$ python3 -q
>>> import numpy as np
>>> np.set_printoptions(precision=2, suppress=True, linewidth=140, floatmode="fixed")
>>> def tidy(a):
...     return np.round(a, 2) + 0
... 
>>> m1 = np.array([[1, 2, 2, 2, 0, 0, 2, 2, 0],
...     [0, 2, 2, 1, 1, 0, 0, 1, 0],
...     [1, 0, 2, 0, 1, 0, 1, 2, 0],
...     [0, 2, 0, 1, 0, 1, 1, 1, 0],
...     [1, 2, 0, 0, 1, 1, 2, 1, 0],
...     [0, 1, 0, 0, 2, 1, 1, 2, 0],
...     [2, 2, 1, 1, 1, 2, 0, 2, 1],
...     [1, 2, 2, 2, 0, 0, 1, 1, 2],
...     [1, 0, 1, 2, 2, 0, 1, 0, 0],
...     [2, 2, 2, 0, 2, 1, 2, 1, 1],
...     [0, 1, 1, 2, 1, 2, 0, 1, 0],
...     [0, 2, 0, 1, 0, 2, 2, 1, 1],
...     [0, 0, 0, 0, 2, 2, 1, 2, 0],
...     [1, 2, 0, 1, 1, 2, 2, 1, 0],
...     [0, 0, 0, 1, 0, 0, 2, 1, 0],
...     [0, 2, 2, 0, 2, 0, 2, 1, 2]])
>>> m1[-1] = m1[0] + 5 * m1[1]
>>> m1
array([[ 1,  2,  2,  2,  0,  0,  2,  2,  0],
       [ 0,  2,  2,  1,  1,  0,  0,  1,  0],
       [ 1,  0,  2,  0,  1,  0,  1,  2,  0],
       [ 0,  2,  0,  1,  0,  1,  1,  1,  0],
       [ 1,  2,  0,  0,  1,  1,  2,  1,  0],
       [ 0,  1,  0,  0,  2,  1,  1,  2,  0],
       [ 2,  2,  1,  1,  1,  2,  0,  2,  1],
       [ 1,  2,  2,  2,  0,  0,  1,  1,  2],
       [ 1,  0,  1,  2,  2,  0,  1,  0,  0],
       [ 2,  2,  2,  0,  2,  1,  2,  1,  1],
       [ 0,  1,  1,  2,  1,  2,  0,  1,  0],
       [ 0,  2,  0,  1,  0,  2,  2,  1,  1],
       [ 0,  0,  0,  0,  2,  2,  1,  2,  0],
       [ 1,  2,  0,  1,  1,  2,  2,  1,  0],
       [ 0,  0,  0,  1,  0,  0,  2,  1,  0],
       [ 1, 12, 12,  7,  5,  0,  2,  7,  0]])
>>> # row 15 is much longer than the rest
>>> proj = m1 @ np.linalg.solve(m1.T @ m1, m1.T)
>>> np.trace(proj)
np.float64(9.0)
>>> np.allclose(proj @ proj, proj)
True
>>> np.linalg.matrix_rank(np.eye(16) - proj)
np.int64(7)
>>> tidy(np.linalg.eigvalsh(proj))
array([0.00, 0.00, 0.00, 0.00, 0.00, 0.00, 0.00, 1.00, 1.00, 1.00, 1.00, 1.00, 1.00, 1.00, 1.00, 1.00])
>>> tidy(proj @ m1[:, 5])
array([0.00, 0.00, 0.00, 1.00, 1.00, 1.00, 2.00, 0.00, 0.00, 1.00, 2.00, 2.00, 2.00, 2.00, 0.00, 0.00])
>>> F = np.load("dump.npy")
>>> F
array([[ 7, -8,  0,  4, -8, -4,  9, -4,  2,  0, -9],
       [ 1,  5,  5, -5, -4,  8,  2, -6, -2,  3,  0],
       [ 5,  0,  9,  6,  8,  6,  7, -2,  7, -3,  0],
       [ 2,  9, -5,  9,  9, -6,  4, -1, -2, -1,  9],
       [-8, -7, -3, -2, -9,  7, -6,  1, -7, -6, -6],
       [-6,  6,  4, -9,  3, -6,  1, -7, -7,  1,  9],
       [-8,  9,  3, -1,  7,  9, -3,  0,  4,  0,  4],
       [ 0,  8,  9,  5, -9,  0, -1, -2, -9,  6, -2],
       [-7,  9,  5, -5,  6, -6,  1, -9, -4, -6,  0],
       [-7, -3, -1, -7,  8,  0,  9,  1,  9,  9,  7],
       [ 5,  6,  2,  0,  2, -6, -5,  3,  6,  8,  4]])
>>> Q, V = np.linalg.qr(F[:, :3])[0], np.linalg.qr(F[:, 3:])[0]
>>> sigma = np.linalg.svd(Q.T @ V, compute_uv=False)
>>> tidy(np.linalg.norm(Q @ Q.T - V @ V.T, 2))
np.float64(1.0)
>>> rng = np.random.default_rng(1124)
>>> out = F + rng.integers(-2, 3, (11, 10)) @ rng.integers(-2, 3, (10, 11))
>>> out
array([[  9,   6,  10,  20,  -4,  -6,  11, -12,   2,  12, -13],
       [ -4,   5,  15,  -7,  -5,  13,   0, -11, -13,  -6,  -7],
       [  4,  -6,   7,   2,   3,   2,   0,  -3,  11,  -1,   6],
       [ -1,   0,  -8,   3,   5,  -1,   1,   1,   3,  -3,   4],
       [  6,  -1,   4,   5, -10,  11,  -2,   2,  -4,   2,   1],
       [-21,  10,   3, -12,   6,   3,   6,  -8,  -7, -14,   5],
       [ -1,  10,  -9,   2,  15,  12,   5,  13,   6,   0,  18],
       [  4,  17,  15,   4,  -5,   1,   7, -11,  -7,  14,   0],
       [ -3,   5,   2,  -7,  13,  -2,   3,  -7, -13,   0,   3],
       [  0,  -4,   9, -10,   9,   1,  10,  -8,   6,  17,   8],
       [ 15,   5,   2,   6,  -6, -16, -12,   6,   7,  19,  -5]])
>>> tidy(np.linalg.svd(out - F, compute_uv=False))
array([42.79, 34.64, 30.45, 20.67, 16.13, 12.51, 10.57,  7.65,  2.59,  0.17,  0.00])
>>> np.abs(out - F).sum(axis=1)
array([74, 57, 42, 47, 62, 60, 71, 54, 46, 45, 66])
>>> blk = np.stack([F, 3 * F, F[::-1]])
>>> (blk @ F.T).shape
(3, 11, 11)
>>> blk.shape
(3, 11, 11)
>>> np.linalg.matrix_rank(blk.reshape(3, -1))
np.int64(2)
>>> blk.sum(axis=0)
array([[ 33, -26,   2,  16, -30, -22,  31, -13,  14,   8, -32],
       [ -3,  17,  19, -27,  -8,  32,  17, -23,   1,  21,   7],
       [ 13,   9,  41,  19,  38,  18,  29, -17,  24, -18,   0],
       [  8,  44, -11,  41,  27, -24,  15,  -6, -17,   2,  34],
       [-40, -19,  -9,  -9, -29,  37, -27,   4, -24, -24, -20],
       [-30,  30,  20, -45,  15, -30,   5, -35, -35,   5,  45],
       [-40,  29,   9,  -6,  19,  43, -18,   1,   9,  -6,  10],
       [  2,  41,  31,  29, -27,  -6,   0,  -9, -38,  23,   1],
       [-23,  36,  29, -14,  32, -18,  11, -38,  -9, -27,   0],
       [-27,  -7,   1, -33,  28,   8,  38,  -2,  34,  39,  28],
       [ 27,  16,   8,   4,   0, -28, -11,   8,  26,  32,   7]])
>>> data = np.loadtxt("out0.csv", delimiter=",")
>>> tidy(data)
array([[ 0.42,  0.68, -0.17,  0.67,  0.85, -1.86, -1.17,  0.50, -0.43,  1.28, -0.50],
       [-0.39, -0.22, -0.18, -0.74, -0.19,  1.16,  2.12, -1.00, -0.05, -0.13,  1.15],
       [-0.40, -0.73,  0.24, -0.62, -0.94,  1.90,  0.89, -0.36,  0.50, -1.44,  0.33],
       [-0.43, -0.49,  0.00, -0.76, -0.56,  1.62,  1.75, -0.80,  0.20, -0.76,  0.88],
       [ 0.43,  0.47,  0.02,  0.76,  0.53, -1.58, -1.79,  0.82, -0.18,  0.71, -0.90],
       [-0.21,  0.27, -0.43, -0.51,  0.48,  0.06,  2.11, -1.04, -0.46,  0.94,  1.27],
       [ 0.44,  0.57, -0.07,  0.73,  0.69, -1.74, -1.54,  0.69, -0.30,  0.98, -0.73],
       [-0.28,  0.11, -0.36, -0.61,  0.27,  0.45,  2.20, -1.08, -0.34,  0.60,  1.28],
       [-0.20, -0.78,  0.47, -0.19, -1.09,  1.54, -0.60,  0.37,  0.71, -1.80, -0.54],
       [ 0.00,  0.59, -0.51, -0.18,  0.88, -0.83,  1.54, -0.80, -0.66,  1.54,  1.03],
       [ 0.31,  0.81, -0.39,  0.40,  1.08, -1.80, -0.07, -0.05, -0.66,  1.74,  0.16],
       [ 0.28,  0.81, -0.42,  0.33,  1.10, -1.73,  0.16, -0.16, -0.68,  1.78,  0.29],
       [ 0.44,  0.52, -0.03,  0.75,  0.62, -1.67, -1.66,  0.75, -0.24,  0.86, -0.82],
       [-0.41, -0.72,  0.22, -0.63, -0.92,  1.89,  0.97, -0.40,  0.48, -1.40,  0.37],
       [-0.19,  0.30, -0.44, -0.49,  0.51, -0.01,  2.08, -1.03, -0.48,  0.99,  1.26],
       [ 0.42,  0.34,  0.11,  0.76,  0.35, -1.37, -2.00,  0.93, -0.05,  0.40, -1.05],
       [ 0.43,  0.65, -0.14,  0.70,  0.80, -1.83, -1.29,  0.56, -0.39,  1.19, -0.58],
       [ 0.02,  0.62, -0.51, -0.15,  0.91, -0.91,  1.46, -0.77, -0.67,  1.59,  0.99],
       [ 0.38,  0.19,  0.20,  0.74,  0.14, -1.09, -2.14,  1.02,  0.08,  0.06, -1.17],
       [-0.09,  0.47, -0.49, -0.33,  0.73, -0.47,  1.83, -0.93, -0.59,  1.33,  1.16],
       [ 0.07, -0.51,  0.50,  0.29, -0.78,  0.57, -1.76,  0.90,  0.62, -1.39, -1.13],
       [ 0.16, -0.35,  0.46,  0.44, -0.58,  0.15, -2.01,  1.01,  0.52, -1.10, -1.23],
       [-0.25,  0.18, -0.39, -0.57,  0.36,  0.28,  2.17, -1.07, -0.39,  0.75,  1.28],
       [ 0.18,  0.77, -0.48,  0.15,  1.08, -1.48,  0.71, -0.42, -0.72,  1.79,  0.59],
       [ 0.13, -0.41,  0.47,  0.39, -0.65,  0.29, -1.94,  0.98,  0.55, -1.20, -1.21],
       [-0.30, -0.81,  0.40, -0.39, -1.09,  1.79,  0.02,  0.07,  0.66, -1.75, -0.19],
       [-0.43, -0.50,  0.01, -0.75, -0.58,  1.63,  1.72, -0.78,  0.22, -0.79,  0.86],
       [-0.41, -0.30, -0.14, -0.76, -0.29,  1.30,  2.04, -0.96,  0.02, -0.31,  1.09],
       [-0.02, -0.62,  0.51,  0.14, -0.92,  0.92, -1.45,  0.76,  0.68, -1.59, -0.98],
       [ 0.44,  0.51, -0.01,  0.75,  0.59, -1.65, -1.70,  0.77, -0.23,  0.82, -0.84],
       [-0.27,  0.13, -0.37, -0.60,  0.30,  0.39,  2.19, -1.07, -0.36,  0.66,  1.28],
       [ 0.03, -0.56,  0.51,  0.22, -0.85,  0.74, -1.62,  0.84,  0.65, -1.49, -1.06],
       [ 0.43,  0.65, -0.15,  0.69,  0.81, -1.84, -1.27,  0.55, -0.39,  1.20, -0.56],
       [ 0.08,  0.69, -0.51, -0.04,  0.99, -1.14,  1.21, -0.65, -0.70,  1.69,  0.86],
       [-0.10, -0.71,  0.51,  0.01, -1.01,  1.20, -1.13,  0.62,  0.71, -1.72, -0.82]])
>>> d = np.linalg.norm(data[:, None] - data[None], axis=-1)
>>> d.mean(axis=1).argmax()
np.int64(25)
>>> np.unravel_index(d.round(6).argmax(), d.shape)
(np.int64(17), np.int64(28))
>>> tidy(np.linalg.norm(data, axis=1))
array([3.00, 3.00, 3.00, 3.00, 3.00, 3.00, 3.00, 3.00, 3.00, 3.00, 3.00, 3.00, 3.00, 3.00, 3.00, 3.00, 3.00, 3.00, 3.00, 3.00, 3.00, 3.00,
       3.00, 3.00, 3.00, 3.00, 3.00, 3.00, 3.00, 3.00, 3.00, 3.00, 3.00, 3.00, 3.00])
>>> (d + 1e9 * np.eye(35)).round(6).argmin(axis=1)
array([32, 27, 13, 26, 29, 14, 12, 30, 34, 17, 11, 10, 29,  2,  5,  4, 32,  9, 15,  9, 31, 24, 30, 11, 21,  8,  3,  1, 31, 12,  7, 20, 16,
       17, 28])
>>> np.linalg.lstsq(data[:-1].T, data[-1])[2]
np.int32(2)
>>> tidy(np.trace(np.linalg.pinv(data) @ data))
np.float64(2.0)
>>> np.abs(np.diag(np.linalg.qr(data)[1])) > 1e-9
array([ True,  True, False, False, False, False, False, False, False, False, False])
>>> np.linalg.matrix_rank(data, rtol=0.1)
np.int64(2)
>>> np.linalg.cond(data) > 100
np.True_
>>> tidy(np.linalg.norm(data, 2) / np.linalg.norm(data))
np.float64(0.73)
>>> np.count_nonzero(data)
np.int64(385)
>>> data[35]
Traceback (most recent call last):
  File "<python-input-42>", line 1, in <module>
    data[35]
    ~~~~^^^^
IndexError: index 35 is out of bounds for axis 0 with size 35
>>> tidy(np.linalg.svd(data, compute_uv=False))
array([12.92, 12.17,  0.00,  0.00,  0.00,  0.00,  0.00,  0.00,  0.00,  0.00,  0.00])
>>> data[:, 11]
Traceback (most recent call last):
  File "<python-input-44>", line 1, in <module>
    data[:, 11]
    ~~~~^^^^^^^
IndexError: index 11 is out of bounds for axis 1 with size 11
>>> Xc = data - data.mean(axis=0)
>>> U, sigma, VT = np.linalg.svd(Xc, full_matrices=False)
>>> np.abs(VT[0]).argmax()
np.int64(6)
>>> A = np.array([[0, 3, 0, 3, 0, 3],
...     [1, 2, 1, 2, 1, 2],
...     [2, 3, 2, 3, 2, 3],
...     [0, 3, 0, 3, 0, 3],
...     [1, 2, 1, 2, 1, 2],
...     [2, 3, 2, 3, 2, 3]])
>>> U, sigma, VT = np.linalg.svd(A)
>>> np.argmax(sigma[:-1] / (sigma[1:] + 1e-6)) + 1
np.int64(2)
>>> out = U[:, :2] @ np.diag(sigma[:2]) @ VT[:2]
>>> tidy(np.abs(A - out).max())
np.float64(0.0)
>>> np.linalg.matrix_rank(m1)
np.int64(9)
>>> m1.shape
(16, 9)
>>> m1[16]
Traceback (most recent call last):
  File "<python-input-55>", line 1, in <module>
    m1[16]
    ~~^^^^
IndexError: index 16 is out of bounds for axis 0 with size 16
>>> np.count_nonzero(m1)
np.int64(93)
>>> m1.sum(axis=0)
array([11, 32, 25, 21, 19, 14, 20, 26,  5])
>>> np.diff(m1, axis=0)
array([[-1,  0,  0, -1,  1,  0, -2, -1,  0],
       [ 1, -2,  0, -1,  0,  0,  1,  1,  0],
       [-1,  2, -2,  1, -1,  1,  0, -1,  0],
       [ 1,  0,  0, -1,  1,  0,  1,  0,  0],
       [-1, -1,  0,  0,  1,  0, -1,  1,  0],
       [ 2,  1,  1,  1, -1,  1, -1,  0,  1],
       [-1,  0,  1,  1, -1, -2,  1, -1,  1],
       [ 0, -2, -1,  0,  2,  0,  0, -1, -2],
       [ 1,  2,  1, -2,  0,  1,  1,  1,  1],
       [-2, -1, -1,  2, -1,  1, -2,  0, -1],
       [ 0,  1, -1, -1, -1,  0,  2,  0,  1],
       [ 0, -2,  0, -1,  2,  0, -1,  1, -1],
       [ 1,  2,  0,  1, -1,  0,  1, -1,  0],
       [-1, -2,  0,  0, -1, -2,  0,  0,  0],
       [ 1, 12, 12,  6,  5,  0,  0,  6,  0]])
>>> np.trace(A)
np.int64(11)
>>> (A + A.T) / 2
array([[0.00, 2.00, 1.00, 1.50, 0.50, 2.50],
       [2.00, 2.00, 2.00, 2.50, 1.50, 2.50],
       [1.00, 2.00, 2.00, 1.50, 1.50, 2.50],
       [1.50, 2.50, 1.50, 3.00, 1.00, 3.00],
       [0.50, 1.50, 1.50, 1.00, 1.00, 2.00],
       [2.50, 2.50, 2.50, 3.00, 2.00, 3.00]])
>>> A.inv()
Traceback (most recent call last):
  File "<python-input-61>", line 1, in <module>
    A.inv()
    ^^^^^
AttributeError: 'numpy.ndarray' object has no attribute 'inv'
>>> arr = np.load("mat.npy")
>>> arr
array([[4, 2, 3, 5, 4, 3, 2, 3, 2],
       [2, 1, 5, 7, 4, 5, 3, 3, 4],
       [0, 1, 1, 4, 4, 4, 2, 1, 1],
       [1, 0, 2, 2, 2, 4, 1, 1, 3],
       [1, 2, 1, 2, 3, 2, 1, 1, 0],
       [0, 0, 0, 0, 0, 0, 0, 0, 0],
       [3, 3, 3, 3, 5, 3, 2, 1, 1],
       [0, 0, 0, 0, 0, 0, 0, 0, 0],
       [1, 2, 2, 4, 5, 4, 2, 2, 1],
       [1, 0, 3, 2, 0, 3, 1, 2, 4],
       [7, 3, 5, 4, 4, 4, 2, 2, 4],
       [3, 1, 3, 4, 1, 3, 1, 1, 2],
       [6, 3, 6, 8, 4, 4, 3, 4, 4],
       [3, 3, 2, 5, 6, 5, 2, 3, 2],
       [2, 1, 2, 5, 1, 3, 1, 3, 3],
       [0, 1, 0, 0, 2, 1, 1, 0, 0],
       [0, 1, 3, 4, 4, 4, 3, 3, 3],
       [2, 1, 0, 3, 1, 2, 0, 1, 1],
       [2, 1, 2, 2, 1, 0, 1, 1, 0],
       [0, 0, 1, 2, 2, 2, 1, 1, 1]])
>>> Xc = arr - arr.mean(axis=0)
>>> V = np.linalg.svd(Xc)[2][:1]
>>> out = Xc - Xc @ V.T @ V
>>> tidy(out.std(axis=0))
array([1.27, 0.74, 0.75, 0.77, 1.28, 0.83, 0.48, 0.56, 0.94])
>>> Xc = arr - arr.mean(axis=1)
Traceback (most recent call last):
  File "<python-input-68>", line 1, in <module>
    Xc = arr - arr.mean(axis=1)
         ~~~~^~~~~~~~~~~~~~~~~~
ValueError: operands could not be broadcast together with shapes (20,9) (20,) 
>>> Xc = arr - arr.mean(axis=0)
>>> U, sigma, VT = np.linalg.svd(Xc, full_matrices=False)
>>> tidy(Xc.mean(axis=0))
array([0.00, 0.00, 0.00, 0.00, 0.00, 0.00, 0.00, 0.00, 0.00])
>>> np.abs(U[:, 0]).argmax()
np.int64(12)
>>> tidy((sigma ** 2).sum() ** 2 / (sigma ** 4).sum())
np.float64(2.02)
>>> np.abs(VT[0]).argmax()
np.int64(3)
>>> (np.sign(U[:, 0]) == np.sign(U[0, 0])).astype(int)
array([1, 1, 0, 0, 0, 0, 1, 0, 1, 0, 1, 1, 1, 1, 1, 0, 1, 0, 0, 0])
>>> M = np.loadtxt("x.csv", delimiter=",")
>>> M
array([[ 2.01,  3.16,  0.05,  1.26,  1.40,  0.10,  0.20, -2.43,  1.19],
       [ 1.17, -0.19, -1.06, -3.79, -0.83,  0.49, -1.41,  0.89, -2.10],
       [ 0.96, -0.04, -0.08,  1.99, -1.94,  2.76, -0.31,  2.94,  0.12],
       [-1.73,  1.38, -0.74,  0.44,  0.69,  1.34, -3.56,  0.58,  2.02],
       [-2.60, -2.37, -0.84,  0.36, -0.61,  2.76, -0.66,  1.44, -1.14],
       [ 1.00,  2.27, -0.88, -1.13,  2.29, -2.39,  1.25,  0.79, -1.90],
       [ 0.18, -1.17,  1.25, -1.53, -0.41,  2.78, -1.19,  1.41,  2.90],
       [-2.52, -0.82, -0.12, -1.54,  0.70, -1.01,  2.54,  0.91,  2.61],
       [ 1.00, -0.56, -1.46,  2.67, -0.58,  0.69, -2.99, -2.15, -0.18],
       [-2.13,  0.56,  0.13, -1.68, -2.72,  2.01, -0.71,  0.11, -2.31],
       [ 1.91, -2.99,  0.37,  0.13,  1.21, -0.85, -1.50, -2.46, -1.34],
       [-1.74,  1.50, -0.95, -0.68, -0.89,  3.14, -1.49,  0.47, -2.29],
       [-1.98,  1.09, -0.93,  3.40,  0.45, -1.98,  1.17, -1.31,  0.48],
       [-0.03, -1.67,  0.89, -1.55,  1.24, -0.42, -4.16, -0.05,  0.07],
       [-0.56, -0.98,  1.56,  2.39,  2.18, -2.19, -1.03,  2.06, -0.86],
       [ 0.17, -1.00,  0.21,  0.07, -1.81, -0.72, -0.58,  3.88, -2.17],
       [ 2.72,  1.13, -2.19,  0.49,  0.38,  1.15,  0.44, -1.26, -2.84],
       [-2.71,  1.39, -0.54,  1.05, -1.26, -1.42, -1.63,  1.67, -2.30],
       [ 2.77,  0.39, -0.18, -1.05,  2.76, -0.84, -2.75,  0.04, -0.42],
       [-0.78,  0.59, -3.21, -0.05,  0.91, -0.18,  2.56,  2.34,  0.93],
       [ 1.20, -0.42, -4.16,  1.65, -0.07,  0.84, -1.37,  0.83,  0.14],
       [-2.44,  2.01,  0.90,  0.08,  0.12,  1.15, -1.03,  1.65, -3.00],
       [-2.45, -0.38,  0.97, -2.63, -1.86, -0.87, -0.93,  2.40, -0.37],
       [-1.48,  0.45,  0.17,  1.90,  0.16,  2.36,  3.21,  0.55, -1.67],
       [-2.10, -0.05, -3.17, -2.90,  0.42, -0.81, -0.20, -0.50, -1.00],
       [ 0.21, -0.09, -0.95, -2.07,  2.25, -2.50,  0.76,  2.79, -0.28],
       [ 1.03,  0.23, -2.63, -0.14, -1.39, -3.30,  1.97,  0.20,  0.45],
       [-0.46,  3.40,  2.83,  1.42, -0.73,  1.14, -0.30,  1.08, -0.27],
       [ 1.33,  0.53,  0.78, -0.76, -2.85, -3.15,  0.99, -0.77, -1.47],
       [-1.16, -0.78,  0.48,  1.20, -2.14, -2.55,  2.63, -1.83,  0.13],
       [-1.22,  3.29,  0.01,  0.25, -1.46, -1.33, -1.18,  1.09, -2.48],
       [ 2.38,  0.17,  2.29, -1.54, -0.54,  3.05, -0.66,  1.03,  0.79],
       [-1.05, -1.98,  1.85, -0.42, -0.15, -2.58, -0.94,  1.45,  2.59],
       [ 0.87, -1.99, -0.60, -2.76, -0.96, -2.40, -0.73, -2.23,  0.39],
       [-2.24, -0.48, -1.03, -2.45, -1.02,  3.00, -0.85, -0.36, -1.33],
       [ 0.24, -0.84, -2.38, -1.69, -0.78, -1.20, -0.71,  3.28,  1.54],
       [ 1.01, -2.20, -0.20, -1.78, -1.54, -2.68,  0.48, -0.08,  2.48],
       [-1.47,  1.72, -1.78, -1.92, -1.45, -0.25, -1.79, -1.64,  2.22],
       [-0.78,  0.86,  1.68,  2.80, -0.05, -1.51, -2.16, -2.00, -1.43],
       [ 1.73, -0.34,  3.08, -0.83, -2.22, -0.65,  2.13,  0.75,  1.11],
       [ 2.22,  2.17, -3.34,  0.42, -0.18,  0.73,  1.81,  0.45,  0.12],
       [-0.66, -0.40,  2.03,  1.55, -2.63, -0.89, -0.53, -2.71, -1.59],
       [ 3.22, -0.67,  2.05, -0.40,  0.67, -0.59,  2.90,  0.68,  0.45]])
>>> C = M[[40, 10]].astype(float)
>>> for _ in range(7):
...     lab = np.linalg.norm(M[:, None] - C, axis=-1).argmin(axis=1)
...     C = np.array([M[lab == j].mean(axis=0) for j in range(2)])
... 
>>> lab
array([1, 0, 0, 0, 0, 0, 1, 0, 1, 0, 1, 0, 0, 1, 1, 0, 0, 0, 1, 0, 0, 0, 0, 0, 0, 0, 0, 0, 1, 1, 0, 1, 1, 1, 0, 0, 1, 0, 1, 1, 0, 1, 1])
>>> np.bincount(lab)
array([26, 17])
>>> np.abs(C[1] - C[0]).argmax()
np.int64(2)
